In [1]: import numpy as np

In [2]: import numpy.linalg as la

In [3]: np.set_printoptions(suppress=True, linewidth=100)

In [4]: feats = np.loadtxt("mat.csv", delimiter=",")

In [5]: feats
Out[5]: 
array([[ 1.,  4.,  0.,  0.],
       [ 4., -1.,  4.,  0.],
       [ 0.,  4.,  2.,  4.],
       [ 0.,  0.,  4.,  0.]])

In [6]: T = np.stack([feats, -1 * feats, feats[::-1]])

In [7]: print(np.einsum("bij,cij->bc", T, T))
[[ 102. -102.    8.]
 [-102.  102.   -8.]
 [   8.   -8.  102.]]

In [8]: la.matrix_rank(T)
Out[8]: array([4, 4, 4])

In [9]: T.shape
Out[9]: (3, 4, 4)

In [10]: F = np.loadtxt("case7.csv", delimiter=",")

In [11]: print(F.round(4))
[[ 0.987  -0.053   0.0874  0.0492]
 [-0.053   0.7848  0.3552  0.1999]
 [ 0.0874  0.3552  0.4139 -0.3299]
 [ 0.0492  0.1999 -0.3299  0.8144]]

In [12]: rk = la.matrix_rank(F)

In [13]: rk
Out[13]: np.int64(3)

In [14]: ns = la.svd(F)[2][rk:].T

In [15]: np.round(F @ ns, 4) + 0
Out[15]: 
array([[0.],
       [0.],
       [0.],
       [0.]])

In [16]: print(ns.shape)
(4, 1)

In [17]: la.matrix_rank(F.T @ F), la.matrix_rank(F @ F.T)
Out[17]: (np.int64(3), np.int64(3))

In [18]: print(np.allclose(F @ ns, 0))
True

In [19]: [int(la.matrix_rank(F[:, :j + 1])) for j in range(4)]
Out[19]: [1, 2, 3, 3]
